$ ipython --no-banner

In [1]: import numpy as np

In [2]: import numpy.linalg as la

In [3]: np.set_printoptions(precision=2, suppress=True, linewidth=160, floatmode="fixed")

In [4]: def tidy(a):
   ...:     return np.round(a, 2) + 0
   ...: 

In [5]: A = np.load("test12.npy")

In [6]: A
Out[6]: 
array([[-1.00,  1.00,  1.00,  1.00,  1.00,  1.00,  1.00,  1.00],
       [ 1.00, -1.00,  1.00,  1.00,  1.00,  1.00,  1.00,  1.00],
       [ 1.00,  1.00, -1.00,  1.00,  1.00,  1.00,  1.00,  1.00],
       [ 1.00,  1.00,  1.00, -1.00,  1.00,  1.00,  1.00,  1.00],
       [ 1.00,  1.00,  1.00,  1.00, -1.00,  1.00,  1.00,  1.00],
       [ 1.00,  1.00,  1.00,  1.00,  1.00, -1.00,  1.00,  1.00],
       [ 1.00,  1.00,  1.00,  1.00,  1.00,  1.00, -1.00,  1.00],
       [ 1.00,  1.00,  1.00,  1.00,  1.00,  1.00,  1.00, -1.00]])

In [7]: # equal to its transpose

In [8]: G = A.T @ A

In [9]: (A @ A.T).shape
Out[9]: (8, 8)

In [10]: tidy(la.eigvalsh(G)[::-1])
Out[10]: array([36.00,  4.00,  4.00,  4.00,  4.00,  4.00,  4.00,  4.00])

In [11]: A @ np.ones(8)
Out[11]: array([6.00, 6.00, 6.00, 6.00, 6.00, 6.00, 6.00, 6.00])

In [12]: (A @ A)[0]
Out[12]: array([8.00, 4.00, 4.00, 4.00, 4.00, 4.00, 4.00, 4.00])

In [13]: np.fft.fft(A[0])
Out[13]: array([ 6.00+0.00j, -2.00+0.00j, -2.00+0.00j, -2.00+0.00j, -2.00+0.00j, -2.00+0.00j, -2.00+0.00j, -2.00+0.00j])

In [14]: rng = np.random.default_rng(775)

In [15]: z = rng.permutation(8)

In [16]: z
Out[16]: array([0, 5, 2, 6, 3, 4, 7, 1])

In [17]: Y = A[z][:, z]

In [18]: Y
Out[18]: 
array([[-1.00,  1.00,  1.00,  1.00,  1.00,  1.00,  1.00,  1.00],
       [ 1.00, -1.00,  1.00,  1.00,  1.00,  1.00,  1.00,  1.00],
       [ 1.00,  1.00, -1.00,  1.00,  1.00,  1.00,  1.00,  1.00],
       [ 1.00,  1.00,  1.00, -1.00,  1.00,  1.00,  1.00,  1.00],
       [ 1.00,  1.00,  1.00,  1.00, -1.00,  1.00,  1.00,  1.00],
       [ 1.00,  1.00,  1.00,  1.00,  1.00, -1.00,  1.00,  1.00],
       [ 1.00,  1.00,  1.00,  1.00,  1.00,  1.00, -1.00,  1.00],
       [ 1.00,  1.00,  1.00,  1.00,  1.00,  1.00,  1.00, -1.00]])

In [19]: np.allclose(Y, A)
Out[19]: True

In [20]: np.diag(Y)
Out[20]: array([-1.00, -1.00, -1.00, -1.00, -1.00, -1.00, -1.00, -1.00])
